$ python3 -q
>>> import numpy as np
>>> np.set_printoptions(precision=2, suppress=True, linewidth=200)
>>> rd = lambda a: np.round(a, 2) + 0
>>> J = np.loadtxt("a.csv", delimiter=",")
>>> print(rd(J))
[[ 1.56  0.81 -0.08  0.7  -0.01 -1.32  0.21]
 [ 0.81 -0.19  0.17 -0.87  0.57  0.62 -1.41]
 [-0.08  0.17  0.65 -0.04  1.15  0.46  0.27]
 [ 0.7  -0.87 -0.04  1.09 -0.75  0.22  0.28]
 [-0.01  0.57  1.15 -0.75  0.4   0.72  0.5 ]
 [-1.32  0.62  0.46  0.22  0.72  0.38  0.3 ]
 [ 0.21 -1.41  0.27  0.28  0.5   0.3   2.1 ]]
>>> print(np.linalg.cond(J) > 100)
True
>>> print(np.linalg.matrix_rank(J, rtol=0.1))
6
>>> print([round(float(x), 2) for x in np.linalg.svd(J, compute_uv=False)[:3]])
[3.0, 3.0, 2.0]
>>> print(np.argsort(-np.linalg.norm(J, axis=0).round(6), kind="stable")[:3])
[6 0 1]
>>> u, g = J[6], J[0]
>>> print(rd(u @ u))
6.93
>>> print(rd(u @ g))
-0.58
>>> p = (u @ g) / (u @ u) * u
>>> print(rd(g - p))
[ 1.57  0.69 -0.06  0.73  0.03 -1.3   0.39]
>>> print((g - p) @ u)
0.0
>>> print(np.linalg.matrix_rank(np.outer(u, g)))
1
>>> X = np.array([[0.82, 0.4, -2.34, 0.24, 0.1],
...     [2.71, -0.32, 6.38, -3.52, -1.67],
...     [0.31, -0.42, 4.05, -1.39, -0.81],
...     [0.45, 0.61, -1.15, 0.46, 0.13],
...     [-0.45, 0.87, -2.43, 1.64, 0.39],
...     [2.92, 1.6, -1.42, -0.3, -0.8],
...     [-0.36, 0.96, -0.51, 1.33, -0.18]])
>>> rng = np.random.default_rng(49)
>>> M2 = X + rng.integers(-2, 3, (7, 4)) @ rng.integers(-2, 3, (4, 5))
>>> print(rd(M2))
[[ 6.82 -6.6  -0.34  3.24 -4.9 ]
 [ 5.71 -5.32  8.38 -5.52 -8.67]
 [-1.69  6.58  4.05  1.61  8.19]
 [-4.55 -2.39 -6.15 -2.54 -2.87]
 [ 1.55  4.87  5.57 -0.36  0.39]
 [-3.08 -0.4  -4.42 -3.3  -2.8 ]
 [ 3.64 -6.04  0.49  1.33 -7.18]]
>>> print(np.abs(M2 - X).sum(axis=1))
[23. 19. 21. 19. 16. 16. 19.]
>>> print(rd(M2 - X))
[[ 6. -7.  2.  3. -5.]
 [ 3. -5.  2. -2. -7.]
 [-2.  7.  0.  3.  9.]
 [-5. -3. -5. -3. -3.]
 [ 2.  4.  8. -2.  0.]
 [-6. -2. -3. -3. -2.]
 [ 4. -7.  1.  0. -7.]]
>>> U, sv, vt = np.linalg.svd(X)
>>> print(rd(sv))
[9.82 4.29 1.69 0.21 0.  ]
>>> M2 = U[:, :4] @ np.diag(sv[:4]) @ vt[:4]
>>> print(rd(np.linalg.norm(X - M2, 2)), rd(sv[4]))
0.0 0.0
>>> print(rd(np.linalg.norm(X - M2) / np.linalg.norm(X)))
0.0
>>> print(np.linalg.matrix_rank(X, rtol=0.05))
3
>>> U, sv, vt = np.linalg.svd(X)
>>> vecs = vt[:(sv > 1e-8).sum()]
>>> x = X[5] + 4 * X[2] + rng.integers(2) * np.eye(5)[3]
>>> print(rd(x))
[ 4.16 -0.08 14.78 -5.86 -4.04]
>>> print(np.linalg.matrix_rank(np.vstack([X, x])))
4
>>> print(rd(np.linalg.norm(x - vecs.T @ vecs @ x)))
0.0
>>> print(rd(np.diag(vecs.T @ vecs)))
[0.77 0.65 0.98 0.61 0.99]
>>> print(rd(vecs.T @ vecs))
[[ 0.77  0.29 -0.07 -0.3  -0.05]
 [ 0.29  0.65  0.08  0.37  0.06]
 [-0.07  0.08  0.98 -0.09 -0.01]
 [-0.3   0.37 -0.09  0.61 -0.06]
 [-0.05  0.06 -0.01 -0.06  0.99]]
